>>> import numpy as np
>>> np.set_printoptions(precision=3, suppress=True, linewidth=100, floatmode="fixed")
>>> def tidy(a):
...     return np.round(a, 3) + 0
... 
>>> A = np.loadtxt("test8.csv", delimiter=",")
>>> A
array([[ -2.939,  -5.664,  -2.001,  -0.430,   0.639,   4.633,  -0.384,   2.708,  -0.074],
       [ -2.609,  -6.283,  -2.484,  -0.515,   0.332,   5.285,  -2.222,   1.867,  -1.140],
       [ -0.830,  -4.691,  -6.023,   0.857,  -1.151,   1.328,  -6.525,   0.124,  -1.850],
       [ -2.356,  -7.389,  -6.995,   0.857,  -0.555,   3.768,  -6.702,   1.505,  -1.776],
       [ -3.951,  -9.114,  -3.291,  -0.514,   0.646,   7.482,  -2.463,   3.344,  -1.126],
       [ -3.793,  -9.946,  -4.057,  -0.722,   0.152,   8.219,  -4.723,   2.381,  -2.200],
       [ -0.934,  -3.413,  -1.361,  -0.169,  -0.213,   3.017,  -2.343,   0.527,  -1.191],
       [ -1.388,  -7.268,   0.843,  -1.566,  -0.074,   8.403,  -4.614,  -0.356,  -3.784],
       [ -2.651,  -6.907,  -6.685,   0.786,  -0.282,   3.218,  -4.556,   2.531,  -0.666],
       [ -1.888,  -4.684,  -3.908,   0.349,  -0.128,   2.848,  -2.169,   1.851,  -0.131],
       [ -2.310,  -9.158,  -1.820,  -1.119,  -0.169,   8.996,  -6.561,   0.151,  -4.101],
       [ -2.579,  -6.493,  -2.361,  -0.317,   0.110,   5.235,  -2.452,   1.832,  -0.906],
       [ -0.755,  -6.455,  -0.892,  -0.841,  -0.729,   6.558,  -6.870,  -1.147,  -4.239],
       [ -3.291, -10.540,  -4.277,  -0.543,  -0.395,   8.729,  -7.052,   1.469,  -3.231],
       [ -2.614,  -4.641,  -7.536,   1.505,  -0.226,   0.184,  -2.361,   3.307,   1.319],
       [ -2.652,  -6.387,  -2.457,  -0.522,   0.037,   5.289,  -2.345,   1.994,  -1.164],
       [ -3.731,  -7.674,  -4.879,   0.040,   0.339,   5.374,  -2.389,   3.244,  -0.188],
       [ -0.481,  -1.486,   1.505,  -0.709,   0.212,   2.490,  -0.133,   0.045,  -0.740],
       [ -0.546,  -2.055,  -2.830,   0.485,  -0.294,   0.505,  -2.246,   0.555,  -0.353]])
>>> cen = (A - A.mean(axis=0)) / A.std(axis=0)
>>> np.argwhere(np.abs(cen) > 2)
array([[ 2,  4],
       [12,  7],
       [14,  3],
       [17,  1]])
>>> tidy(cen.std(axis=0))
array([1.000, 1.000, 1.000, 1.000, 1.000, 1.000, 1.000, 1.000, 1.000])
>>> c = np.linalg.lstsq(np.delete(cen, 5, axis=1), cen[:, 5])[0]
>>> tidy(c)
array([-0.067, -1.051,  0.280,  0.017,  0.019,  0.334, -0.315, -0.156])
>>> data = np.load("data.npy")
>>> data
array([[ 0, -4,  6, -9, -7,  3,  5,  8,  3],
       [ 0,  0, -8,  9, -9, -1, -1,  3, -8],
       [ 0,  0,  0,  3, -4,  9,  5,  0,  6],
       [ 0,  0,  0,  0,  1,  6, -4, -3, -1],
       [ 0,  0,  0,  0,  0,  0,  4,  3, -2],
       [ 0,  0,  0,  0,  0,  0,  9, -9, -4],
       [ 0,  0,  0,  0,  0,  0,  0,  5, -4],
       [ 0,  0,  0,  0,  0,  0,  0,  0, -8],
       [ 0,  0,  0,  0,  0,  0,  0,  0,  0]])
>>> # triangular
>>> [round(float(x), 3) for x in np.linalg.svd(data, compute_uv=False)[:3]]
[20.021, 16.549, 14.266]
>>> np.linalg.matrix_rank(data, rtol=0.1)
np.int64(6)
>>> tidy(np.linalg.norm(data, 2) / np.linalg.norm(data))
np.float64(0.595)
>>> U, s, Vt = np.linalg.svd(data)
>>> vecs = Vt[:(s > 1e-8).sum()]
>>> rng = np.random.default_rng(20)
>>> vec = data[7] + 3 * data[5] + rng.integers(2) * np.eye(9)[6]
>>> vec
array([  0.000,   0.000,   0.000,   0.000,   0.000,   0.000,  28.000, -27.000, -20.000])
>>> tidy(np.diag(vecs.T @ vecs))
array([0.000, 0.203, 0.965, 0.871, 0.962, 0.999, 1.000, 1.000, 1.000])
>>> np.allclose(vecs.T @ vecs @ vec, vec)
True
>>> tidy(vecs.T @ vecs)
array([[ 0.000,  0.000,  0.000,  0.000,  0.000,  0.000,  0.000,  0.000,  0.000],
       [ 0.000,  0.203,  0.167,  0.320,  0.175, -0.029,  0.000,  0.000,  0.000],
       [ 0.000,  0.167,  0.965, -0.067, -0.037,  0.006,  0.000,  0.000,  0.000],
       [ 0.000,  0.320, -0.067,  0.871, -0.070,  0.012,  0.000,  0.000,  0.000],
       [ 0.000,  0.175, -0.037, -0.070,  0.962,  0.006,  0.000,  0.000,  0.000],
       [ 0.000, -0.029,  0.006,  0.012,  0.006,  0.999,  0.000,  0.000,  0.000],
       [ 0.000,  0.000,  0.000,  0.000,  0.000,  0.000,  1.000,  0.000,  0.000],
       [ 0.000,  0.000,  0.000,  0.000,  0.000,  0.000,  0.000,  1.000,  0.000],
       [ 0.000,  0.000,  0.000,  0.000,  0.000,  0.000,  0.000,  0.000,  1.000]])
>>> M = np.load("m.npy")
>>> M
array([[8, 4, 2, 8, 9, 1, 0, 7, 7],
       [0, 7, 8, 7, 5, 4, 9, 7, 7],
       [0, 0, 0, 9, 4, 0, 6, 6, 6],
       [0, 0, 0, 3, 8, 2, 0, 7, 2],
       [0, 0, 0, 0, 5, 2, 8, 2, 6],
       [0, 0, 0, 0, 0, 0, 8, 0, 1],
       [0, 0, 0, 0, 0, 0, 0, 3, 7],
       [0, 0, 0, 0, 0, 0, 0, 8, 4],
       [0, 0, 0, 0, 0, 0, 0, 0, 4]])
>>> T = np.stack([M, -3 * M, M[::-1]])
>>> tidy(np.linalg.det(T))
array([0.000, 0.000, 0.000])
>>> np.linalg.matrix_rank(T.reshape(3, -1))
np.int64(2)
>>> np.linalg.matrix_rank(T)
array([8, 8, 8])
>>> tidy(np.linalg.norm(T, axis=(1, 2)))
array([ 37.376, 112.129,  37.376])
>>> tidy(np.linalg.norm(M, 2) / np.linalg.norm(M))
np.float64(0.833)
>>> np.linalg.matrix_rank(M, rtol=0.1)
np.int64(7)
>>> np.argsort(-np.linalg.norm(M, axis=0).round(6), kind="stable")[:3]
array([7, 8, 6])
>>> U, s, Vt = np.linalg.svd(M, full_matrices=False)
>>> U.shape, s.shape, Vt.shape
((9, 9), (9,), (9, 9))
>>> tidy(U.T @ U)
array([[1.000, 0.000, 0.000, 0.000, 0.000, 0.000, 0.000, 0.000, 0.000],
       [0.000, 1.000, 0.000, 0.000, 0.000, 0.000, 0.000, 0.000, 0.000],
       [0.000, 0.000, 1.000, 0.000, 0.000, 0.000, 0.000, 0.000, 0.000],
       [0.000, 0.000, 0.000, 1.000, 0.000, 0.000, 0.000, 0.000, 0.000],
       [0.000, 0.000, 0.000, 0.000, 1.000, 0.000, 0.000, 0.000, 0.000],
       [0.000, 0.000, 0.000, 0.000, 0.000, 1.000, 0.000, 0.000, 0.000],
       [0.000, 0.000, 0.000, 0.000, 0.000, 0.000, 1.000, 0.000, 0.000],
       [0.000, 0.000, 0.000, 0.000, 0.000, 0.000, 0.000, 1.000, 0.000],
       [0.000, 0.000, 0.000, 0.000, 0.000, 0.000, 0.000, 0.000, 1.000]])
>>> tidy(np.sqrt((s ** 2).sum())), tidy(np.linalg.norm(M))
(np.float64(37.376), np.float64(37.376))
>>> tidy(s)
array([31.124, 13.297,  9.317,  7.806,  6.896,  6.335,  3.998,  0.221,  0.000])
>>> (s > 1e-8).sum()
np.int64(8)
>>> np.allclose(U * s @ Vt, M)
True
>>> tidy(np.abs(Vt[0]))
array([0.131, 0.195, 0.181, 0.409, 0.414, 0.127, 0.347, 0.469, 0.466])
>>> U, s, Vt = np.linalg.svd(M)
>>> np.argmax(s[:-1] / (s[1:] + 1e-6)) + 1
np.int64(8)
>>> tidy(s)
array([31.124, 13.297,  9.317,  7.806,  6.896,  6.335,  3.998,  0.221,  0.000])
>>> out = U[:, :8] @ np.diag(s[:8]) @ Vt[:8]
>>> tidy(np.abs(M - out).max())
np.float64(0.0)
>>> tidy(np.linalg.norm(M - out, 2)), tidy(s[8])
(np.float64(0.0), np.float64(0.0))
>>> tidy(out)
array([[8.000, 4.000, 2.000, 8.000, 9.000, 1.000, 0.000, 7.000, 7.000],
       [0.000, 7.000, 8.000, 7.000, 5.000, 4.000, 9.000, 7.000, 7.000],
       [0.000, 0.000, 0.000, 9.000, 4.000, 0.000, 6.000, 6.000, 6.000],
       [0.000, 0.000, 0.000, 3.000, 8.000, 2.000, 0.000, 7.000, 2.000],
       [0.000, 0.000, 0.000, 0.000, 5.000, 2.000, 8.000, 2.000, 6.000],
       [0.000, 0.000, 0.000, 0.000, 0.000, 0.000, 8.000, 0.000, 1.000],
       [0.000, 0.000, 0.000, 0.000, 0.000, 0.000, 0.000, 3.000, 7.000],
       [0.000, 0.000, 0.000, 0.000, 0.000, 0.000, 0.000, 8.000, 4.000],
       [0.000, 0.000, 0.000, 0.000, 0.000, 0.000, 0.000, 0.000, 4.000]])
>>> tidy(np.linalg.norm(M - out) / np.linalg.norm(M))
np.float64(0.0)
>>> K = np.load("layer3.npy")
>>> K
array([[ 0.521,  2.502, -0.718, -0.190,  2.666, -0.060],
       [-1.400,  0.200, -0.200, -0.100, -0.100,  0.500],
       [ 0.600,  2.400, -0.800, -0.100,  2.500, -0.100],
       [-1.100,  0.000,  0.300,  1.100,  0.400,  0.500],
       [-0.700,  0.700, -0.500,  1.300,  0.100, -0.700],
       [-1.100,  0.800,  0.700, -0.900, -0.400,  1.200],
       [ 0.800,  0.900, -0.200,  0.300, -0.400, -1.500],
       [-0.800, -0.300, -0.800, -0.200,  2.000,  0.100],
       [ 0.400,  1.000,  0.300,  0.600, -0.500,  0.300],
       [-0.200,  0.100, -0.600,  1.400,  0.900, -0.500],
       [ 0.800, -0.100, -1.200,  0.400, -0.200, -1.600]])
>>> q, vecs = np.linalg.qr(K[:, :1])[0], np.linalg.qr(K[:, 1:])[0]
>>> s = np.linalg.svd(q.T @ vecs, compute_uv=False)
>>> (s > 0.9).sum()
np.int64(0)
>>> J = np.load("case14.npy")
>>> J
array([[-2, -1,  0,  1,  2,  3,  4,  5],
       [ 6,  7,  8,  9, 10, 11, 12, 13],
       [14, 15, 16, 17, 18, 19, 20, 21],
       [22, 23, 24, 25, 26, 27, 28, 29],
       [30, 31, 32, 33, 34, 35, 36, 37],
       [38, 39, 40, 41, 42, 43, 44, 45],
       [46, 47, 48, 49, 50, 51, 52, 53],
       [54, 55, 56, 57, 58, 59, 60, 61],
       [62, 63, 64, 65, 66, 67, 68, 69],
       [70, 71, 72, 73, 74, 75, 76, 77],
       [78, 79, 80, 81, 82, 83, 84, 85]])
>>> # null space of dimension 6
>>> vec = np.array([-2, 3, 0, 3, -2, 2, -3, -2])
>>> h1 = np.maximum(J @ vec, 0)
>>> tidy(np.tanh(J @ vec))
array([-1.000, -1.000, -1.000, -1.000, -1.000, -1.000, -1.000, -1.000, -1.000, -1.000, -1.000])
>>> F = np.loadtxt("dump.csv", delimiter=",")
>>> tidy(F)
array([[-0.629, -0.777,  0.000,  0.000,  0.000,  0.000,  0.000,  0.000,  0.000],
       [ 0.777, -0.629,  0.000,  0.000,  0.000,  0.000,  0.000,  0.000,  0.000],
       [ 0.000,  0.000,  1.000,  0.000,  0.000,  0.000,  0.000,  0.000,  0.000],
       [ 0.000,  0.000,  0.000,  1.000,  0.000,  0.000,  0.000,  0.000,  0.000],
       [ 0.000,  0.000,  0.000,  0.000,  1.000,  0.000,  0.000,  0.000,  0.000],
       [ 0.000,  0.000,  0.000,  0.000,  0.000,  1.000,  0.000,  0.000,  0.000],
       [ 0.000,  0.000,  0.000,  0.000,  0.000,  0.000,  1.000,  0.000,  0.000],
       [ 0.000,  0.000,  0.000,  0.000,  0.000,  0.000,  0.000,  1.000,  0.000],
       [ 0.000,  0.000,  0.000,  0.000,  0.000,  0.000,  0.000,  0.000,  1.000]])
>>> # 8 blocks once reordered
>>> np.argsort(-np.linalg.norm(A, axis=0).round(6), kind="stable")[:3]
array([1, 5, 6])
>>> round(np.log10(np.linalg.cond(A)))
3
